% ipython --no-banner

In [1]: import numpy as np

In [2]: np.set_printoptions(precision=2, suppress=True, linewidth=140)

In [3]: mat = np.load("a.npy")

In [4]: mat
Out[4]: 
array([[0.25, 0.25, 0.  , 0.25, 0.25, 0.  , 0.  ],
       [0.  , 0.25, 0.25, 0.  , 0.  , 0.25, 0.25],
       [0.  , 0.33, 0.33, 0.  , 0.  , 0.  , 0.33],
       [0.2 , 0.  , 0.  , 0.4 , 0.  , 0.2 , 0.2 ],
       [0.5 , 0.  , 0.  , 0.  , 0.5 , 0.  , 0.  ],
       [0.  , 0.33, 0.  , 0.  , 0.  , 0.67, 0.  ],
       [0.  , 0.  , 0.  , 0.  , 0.  , 0.  , 1.  ]])

In [5]: mat.sum(axis=1)
Out[5]: array([1., 1., 1., 1., 1., 1., 1.])

In [6]: np.sort(np.abs(np.linalg.eigvals(mat)))[::-1]
Out[6]: array([1.  , 0.85, 0.8 , 0.47, 0.43, 0.07, 0.07])

In [7]: p = np.eye(7)[0]

In [8]: for _ in range(3):
   ...:     p = p @ mat
   ...:     print(p.round(2))
   ...: 
[0.25 0.25 0.   0.25 0.25 0.   0.  ]
[0.24 0.12 0.06 0.16 0.19 0.11 0.11]
[0.19 0.15 0.05 0.12 0.15 0.14 0.2 ]

In [9]: u = np.array([0, -2, 2, 1, -2, -1])

In [10]: v = np.array([1, 1, -1, -2, -1, 1])

In [11]: m1 = np.outer(u, v)

In [12]: m1
Out[12]: 
array([[ 0,  0,  0,  0,  0,  0],
       [-2, -2,  2,  4,  2, -2],
       [ 2,  2, -2, -4, -2,  2],
       [ 1,  1, -1, -2, -1,  1],
       [-2, -2,  2,  4,  2, -2],
       [-1, -1,  1,  2,  1, -1]])

In [13]: rng = np.random.default_rng(3572)

In [14]: idx = rng.permutation(6)

In [15]: idx
Out[15]: array([5, 2, 0, 1, 4, 3])

In [16]: out = m1[idx][:, idx]

In [17]: np.diag(out)
Out[17]: array([-1, -2,  0, -2,  2, -2])

In [18]: out
Out[18]: 
array([[-1,  1, -1, -1,  1,  2],
       [ 2, -2,  2,  2, -2, -4],
       [ 0,  0,  0,  0,  0,  0],
       [-2,  2, -2, -2,  2,  4],
       [-2,  2, -2, -2,  2,  4],
       [ 1, -1,  1,  1, -1, -2]])

In [19]: np.allclose(out, m1)
Out[19]: False

In [20]: round(np.linalg.det(out), 2), round(np.linalg.det(m1[idx]), 2)
Out[20]: (np.float64(0.0), np.float64(0.0))

In [21]: np.trace(out)
Out[21]: np.int64(-5)

In [22]: np.round(np.sort(np.abs(np.linalg.eigvals(out))), 2) + 0
Out[22]: array([0., 0., 0., 0., 0., 5.])

In [23]: arr = np.load("dump.npy")

In [24]: arr.round(2) + 0
Out[24]: 
array([[ 0.96, -0.14,  0.4 , -0.16,  0.19,  0.44, -0.06,  0.52,  0.63,  0.16,  0.17,  0.02],
       [-0.14,  1.19, -0.2 , -0.03, -0.02, -0.18, -0.98, -0.34,  0.04,  0.19,  0.14, -0.08],
       [ 0.4 , -0.2 ,  0.84,  0.55,  0.13,  0.08,  0.12, -0.14, -0.3 ,  0.32,  0.12,  0.54],
       [-0.16, -0.03,  0.55,  0.97, -0.05, -0.09,  0.1 , -0.29, -0.4 ,  0.26,  0.61,  0.38],
       [ 0.19, -0.02,  0.13, -0.05,  1.11,  0.68,  0.23,  0.01,  0.37,  0.27,  0.02,  0.5 ],
       [ 0.44, -0.18,  0.08, -0.09,  0.68,  2.05,  0.07,  0.22, -0.24,  0.19, -0.07,  0.38],
       [-0.06, -0.98,  0.12,  0.1 ,  0.23,  0.07,  1.04,  0.38, -0.2 ,  0.26, -0.1 , -0.2 ],
       [ 0.52, -0.34, -0.14, -0.29,  0.01,  0.22,  0.38,  0.91,  0.45,  0.46,  0.18, -0.86],
       [ 0.63,  0.04, -0.3 , -0.4 ,  0.37, -0.24, -0.2 ,  0.45,  1.93, -0.66,  0.67,  0.07],
       [ 0.16,  0.19,  0.32,  0.26,  0.27,  0.19,  0.26,  0.46, -0.66,  1.38,  0.02, -0.73],
       [ 0.17,  0.14,  0.12,  0.61,  0.02, -0.07, -0.1 ,  0.18,  0.67,  0.02,  1.03,  0.  ],
       [ 0.02, -0.08,  0.54,  0.38,  0.5 ,  0.38, -0.2 , -0.86,  0.07, -0.73,  0.  ,  1.58]])

In [25]: # equal to its transpose

In [26]: Uu, sigma, Vh = np.linalg.svd(arr)

In [27]: V = Vh[:(sigma > 1e-8).sum()]

In [28]: vec = arr[11] + -1 * arr[1] + rng.integers(2) * np.eye(12)[4]

In [29]: vec
Out[29]: array([ 0.16, -1.27,  0.74,  0.41,  0.51,  0.56,  0.78, -0.52,  0.04, -0.92, -0.14,  1.66])

In [30]: np.linalg.matrix_rank(np.vstack([arr, vec]))
Out[30]: np.int64(7)

In [31]: round(np.linalg.norm(vec - V.T @ V @ vec), 2)
Out[31]: np.float64(0.0)

In [32]: np.diag(V.T @ V)
Out[32]: array([0.58, 0.56, 0.48, 0.49, 0.72, 0.93, 0.49, 0.31, 0.67, 0.61, 0.61, 0.55])

In [33]: np.round(V.T @ V, 2) + 0
Out[33]: 
array([[ 0.58, -0.04,  0.34, -0.11, -0.09,  0.09, -0.14,  0.2 ,  0.18,  0.07, -0.06,  0.04],
       [-0.04,  0.56, -0.08, -0.02,  0.09, -0.03, -0.42, -0.13,  0.02,  0.18,  0.05, -0.05],
       [ 0.34, -0.08,  0.48,  0.18, -0.03, -0.11, -0.01, -0.03, -0.1 ,  0.16, -0.03,  0.22],
       [-0.11, -0.02,  0.18,  0.49, -0.06, -0.01,  0.06, -0.08, -0.12,  0.09,  0.4 ,  0.1 ],
       [-0.09,  0.09, -0.03, -0.06,  0.72,  0.08,  0.17, -0.06,  0.2 ,  0.24, -0.05,  0.19],
       [ 0.09, -0.03, -0.11, -0.01,  0.08,  0.93, -0.06,  0.09, -0.14, -0.04,  0.07,  0.06],
       [-0.14, -0.42, -0.01,  0.06,  0.17, -0.06,  0.49,  0.11, -0.03,  0.06, -0.02, -0.04],
       [ 0.2 , -0.13, -0.03, -0.08, -0.06,  0.09,  0.11,  0.31,  0.14,  0.13,  0.08, -0.29],
       [ 0.18,  0.02, -0.1 , -0.12,  0.2 , -0.14, -0.03,  0.14,  0.67, -0.18,  0.23,  0.04],
       [ 0.07,  0.18,  0.16,  0.09,  0.24, -0.04,  0.06,  0.13, -0.18,  0.61,  0.  , -0.23],
       [-0.06,  0.05, -0.03,  0.4 , -0.05,  0.07, -0.02,  0.08,  0.23,  0.  ,  0.61, -0.06],
       [ 0.04, -0.05,  0.22,  0.1 ,  0.19,  0.06, -0.04, -0.29,  0.04, -0.23, -0.06,  0.55]])

In [34]: rk = np.linalg.matrix_rank(arr)

In [35]: rk
Out[35]: np.int64(7)

In [36]: null = np.linalg.svd(arr)[2][rk:].T

In [37]: [int(np.linalg.matrix_rank(np.delete(arr, i, axis=0))) for i in range(12)]
Out[37]: [7, 7, 7, 7, 7, 7, 7, 7, 7, 7, 7, 7]

In [38]: [int(np.linalg.matrix_rank(arr[:i])) for i in range(1, len(arr) + 1)]
Out[38]: [1, 2, 3, 4, 5, 6, 7, 7, 7, 7, 7, 7]

In [39]: np.allclose(arr @ null, 0)
Out[39]: True

In [40]: null.shape
Out[40]: (12, 5)

In [41]: evals, V = np.linalg.eigh(arr)

In [42]: vec = np.array([-1, -2, 0, -2, 0, 2, 2, 1, -1, -2, 2, 1])

In [43]: np.round(V * np.abs(evals) @ V.T, 2) + 0
Out[43]: 
array([[ 0.96, -0.14,  0.4 , -0.16,  0.19,  0.44, -0.06,  0.52,  0.63,  0.16,  0.17,  0.02],
       [-0.14,  1.19, -0.2 , -0.03, -0.02, -0.18, -0.98, -0.34,  0.04,  0.19,  0.14, -0.08],
       [ 0.4 , -0.2 ,  0.84,  0.55,  0.13,  0.08,  0.12, -0.14, -0.3 ,  0.32,  0.12,  0.54],
       [-0.16, -0.03,  0.55,  0.97, -0.05, -0.09,  0.1 , -0.29, -0.4 ,  0.26,  0.61,  0.38],
       [ 0.19, -0.02,  0.13, -0.05,  1.11,  0.68,  0.23,  0.01,  0.37,  0.27,  0.02,  0.5 ],
       [ 0.44, -0.18,  0.08, -0.09,  0.68,  2.05,  0.07,  0.22, -0.24,  0.19, -0.07,  0.38],
       [-0.06, -0.98,  0.12,  0.1 ,  0.23,  0.07,  1.04,  0.38, -0.2 ,  0.26, -0.1 , -0.2 ],
       [ 0.52, -0.34, -0.14, -0.29,  0.01,  0.22,  0.38,  0.91,  0.45,  0.46,  0.18, -0.86],
       [ 0.63,  0.04, -0.3 , -0.4 ,  0.37, -0.24, -0.2 ,  0.45,  1.93, -0.66,  0.67,  0.07],
       [ 0.16,  0.19,  0.32,  0.26,  0.27,  0.19,  0.26,  0.46, -0.66,  1.38,  0.02, -0.73],
       [ 0.17,  0.14,  0.12,  0.61,  0.02, -0.07, -0.1 ,  0.18,  0.67,  0.02,  1.03,  0.  ],
       [ 0.02, -0.08,  0.54,  0.38,  0.5 ,  0.38, -0.2 , -0.86,  0.07, -0.73,  0.  ,  1.58]])

In [44]: t = np.radians(120)

In [45]: r_ = np.eye(12)

In [46]: r_[5, 5] = r_[11, 11] = np.cos(t)

In [47]: r_[5, 11], r_[11, 5] = -np.sin(t), np.sin(t)

In [48]: r_
Out[48]: 
array([[ 1.  ,  0.  ,  0.  ,  0.  ,  0.  ,  0.  ,  0.  ,  0.  ,  0.  ,  0.  ,  0.  ,  0.  ],
       [ 0.  ,  1.  ,  0.  ,  0.  ,  0.  ,  0.  ,  0.  ,  0.  ,  0.  ,  0.  ,  0.  ,  0.  ],
       [ 0.  ,  0.  ,  1.  ,  0.  ,  0.  ,  0.  ,  0.  ,  0.  ,  0.  ,  0.  ,  0.  ,  0.  ],
       [ 0.  ,  0.  ,  0.  ,  1.  ,  0.  ,  0.  ,  0.  ,  0.  ,  0.  ,  0.  ,  0.  ,  0.  ],
       [ 0.  ,  0.  ,  0.  ,  0.  ,  1.  ,  0.  ,  0.  ,  0.  ,  0.  ,  0.  ,  0.  ,  0.  ],
       [ 0.  ,  0.  ,  0.  ,  0.  ,  0.  , -0.5 ,  0.  ,  0.  ,  0.  ,  0.  ,  0.  , -0.87],
       [ 0.  ,  0.  ,  0.  ,  0.  ,  0.  ,  0.  ,  1.  ,  0.  ,  0.  ,  0.  ,  0.  ,  0.  ],
       [ 0.  ,  0.  ,  0.  ,  0.  ,  0.  ,  0.  ,  0.  ,  1.  ,  0.  ,  0.  ,  0.  ,  0.  ],
       [ 0.  ,  0.  ,  0.  ,  0.  ,  0.  ,  0.  ,  0.  ,  0.  ,  1.  ,  0.  ,  0.  ,  0.  ],
       [ 0.  ,  0.  ,  0.  ,  0.  ,  0.  ,  0.  ,  0.  ,  0.  ,  0.  ,  1.  ,  0.  ,  0.  ],
       [ 0.  ,  0.  ,  0.  ,  0.  ,  0.  ,  0.  ,  0.  ,  0.  ,  0.  ,  0.  ,  1.  ,  0.  ],
       [ 0.  ,  0.  ,  0.  ,  0.  ,  0.  ,  0.87,  0.  ,  0.  ,  0.  ,  0.  ,  0.  , -0.5 ]])

In [49]: out = arr @ r_.T

In [50]: np.round(np.linalg.svd(arr, compute_uv=False), 2) + 0, np.round(np.linalg.svd(out, compute_uv=False), 2) + 0
Out[50]: 
(array([3., 3., 3., 2., 2., 1., 1., 0., 0., 0., 0., 0.]),
 array([3., 3., 3., 2., 2., 1., 1., 0., 0., 0., 0., 0.]))

In [51]: np.allclose(arr @ arr.T, out @ out.T)
Out[51]: True

In [52]: out = r_ + rng.integers(-2, 3, (12, 1)) @ rng.integers(-2, 3, (1, 12))

In [53]: out
Out[53]: 
array([[-1.  ,  2.  , -2.  , -2.  , -2.  , -4.  ,  2.  ,  0.  , -2.  ,  4.  , -4.  ,  0.  ],
       [ 2.  , -1.  ,  2.  ,  2.  ,  2.  ,  4.  , -2.  ,  0.  ,  2.  , -4.  ,  4.  ,  0.  ],
       [ 1.  , -1.  ,  2.  ,  1.  ,  1.  ,  2.  , -1.  ,  0.  ,  1.  , -2.  ,  2.  ,  0.  ],
       [ 1.  , -1.  ,  1.  ,  2.  ,  1.  ,  2.  , -1.  ,  0.  ,  1.  , -2.  ,  2.  ,  0.  ],
       [ 2.  , -2.  ,  2.  ,  2.  ,  3.  ,  4.  , -2.  ,  0.  ,  2.  , -4.  ,  4.  ,  0.  ],
       [ 0.  ,  0.  ,  0.  ,  0.  ,  0.  , -0.5 ,  0.  ,  0.  ,  0.  ,  0.  ,  0.  , -0.87],
       [ 1.  , -1.  ,  1.  ,  1.  ,  1.  ,  2.  ,  0.  ,  0.  ,  1.  , -2.  ,  2.  ,  0.  ],
       [ 1.  , -1.  ,  1.  ,  1.  ,  1.  ,  2.  , -1.  ,  1.  ,  1.  , -2.  ,  2.  ,  0.  ],
       [-2.  ,  2.  , -2.  , -2.  , -2.  , -4.  ,  2.  ,  0.  , -1.  ,  4.  , -4.  ,  0.  ],
       [ 1.  , -1.  ,  1.  ,  1.  ,  1.  ,  2.  , -1.  ,  0.  ,  1.  , -1.  ,  2.  ,  0.  ],
       [ 0.  ,  0.  ,  0.  ,  0.  ,  0.  ,  0.  ,  0.  ,  0.  ,  0.  ,  0.  ,  1.  ,  0.  ],
       [-2.  ,  2.  , -2.  , -2.  , -2.  , -3.13,  2.  ,  0.  , -2.  ,  4.  , -4.  , -0.5 ]])

In [54]: out - r_
Out[54]: 
array([[-2.,  2., -2., -2., -2., -4.,  2.,  0., -2.,  4., -4.,  0.],
       [ 2., -2.,  2.,  2.,  2.,  4., -2.,  0.,  2., -4.,  4.,  0.],
       [ 1., -1.,  1.,  1.,  1.,  2., -1.,  0.,  1., -2.,  2.,  0.],
       [ 1., -1.,  1.,  1.,  1.,  2., -1.,  0.,  1., -2.,  2.,  0.],
       [ 2., -2.,  2.,  2.,  2.,  4., -2.,  0.,  2., -4.,  4.,  0.],
       [ 0.,  0.,  0.,  0.,  0.,  0.,  0.,  0.,  0.,  0.,  0.,  0.],
       [ 1., -1.,  1.,  1.,  1.,  2., -1.,  0.,  1., -2.,  2.,  0.],
       [ 1., -1.,  1.,  1.,  1.,  2., -1.,  0.,  1., -2.,  2.,  0.],
       [-2.,  2., -2., -2., -2., -4.,  2.,  0., -2.,  4., -4.,  0.],
       [ 1., -1.,  1.,  1.,  1.,  2., -1.,  0.,  1., -2.,  2.,  0.],
       [ 0.,  0.,  0.,  0.,  0.,  0.,  0.,  0.,  0.,  0.,  0.,  0.],
       [-2.,  2., -2., -2., -2., -4.,  2.,  0., -2.,  4., -4.,  0.]])

In [55]: np.linalg.matrix_rank(out - r_, tol=1e-8)
Out[55]: np.int64(1)

In [56]: np.abs(out - r_).sum(axis=1)
Out[56]: array([26., 26., 13., 13., 26.,  0., 13., 13., 26., 13.,  0., 26.])

In [57]: np.round(np.linalg.svd(out - r_, compute_uv=False), 2) + 0
Out[57]: array([21.79,  0.  ,  0.  ,  0.  ,  0.  ,  0.  ,  0.  ,  0.  ,  0.  ,  0.  ,  0.  ,  0.  ])

In [58]: J = np.load("block3.npy")

In [59]: J
Out[59]: 
array([[1.  , 0.9 , 0.81, 0.73, 0.66, 0.59, 0.53, 0.48, 0.43],
       [0.9 , 1.  , 0.9 , 0.81, 0.73, 0.66, 0.59, 0.53, 0.48],
       [0.81, 0.9 , 1.  , 0.9 , 0.81, 0.73, 0.66, 0.59, 0.53],
       [0.73, 0.81, 0.9 , 1.  , 0.9 , 0.81, 0.73, 0.66, 0.59],
       [0.66, 0.73, 0.81, 0.9 , 1.  , 0.9 , 0.81, 0.73, 0.66],
       [0.59, 0.66, 0.73, 0.81, 0.9 , 1.  , 0.9 , 0.81, 0.73],
       [0.53, 0.59, 0.66, 0.73, 0.81, 0.9 , 1.  , 0.9 , 0.81],
       [0.48, 0.53, 0.59, 0.66, 0.73, 0.81, 0.9 , 1.  , 0.9 ],
       [0.43, 0.48, 0.53, 0.59, 0.66, 0.73, 0.81, 0.9 , 1.  ]])

In [60]: # equal to its transpose

In [61]: rk = np.linalg.matrix_rank(m1)

In [62]: rk
Out[62]: np.int64(1)

In [63]: null = np.linalg.svd(m1)[2][rk:].T

In [64]: np.allclose(m1 @ null, 0)
Out[64]: True

In [65]: [int(np.linalg.matrix_rank(np.delete(m1, i, axis=0))) for i in range(6)]
Out[65]: [1, 1, 1, 1, 1, 1]

In [66]: null @ null.T
Out[66]: 
array([[ 0.89, -0.11,  0.11,  0.22,  0.11, -0.11],
       [-0.11,  0.89,  0.11,  0.22,  0.11, -0.11],
       [ 0.11,  0.11,  0.89, -0.22, -0.11,  0.11],
       [ 0.22,  0.22, -0.22,  0.56, -0.22,  0.22],
       [ 0.11,  0.11, -0.11, -0.22,  0.89,  0.11],
       [-0.11, -0.11,  0.11,  0.22,  0.11,  0.89]])

In [67]: [int(np.linalg.matrix_rank(m1[:i])) for i in range(1, len(m1) + 1)]
Out[67]: [0, 1, 1, 1, 1, 1]

In [68]: [int(np.linalg.matrix_rank(m1[:, :j + 1])) for j in range(6)]
Out[68]: [1, 1, 1, 1, 1, 1]
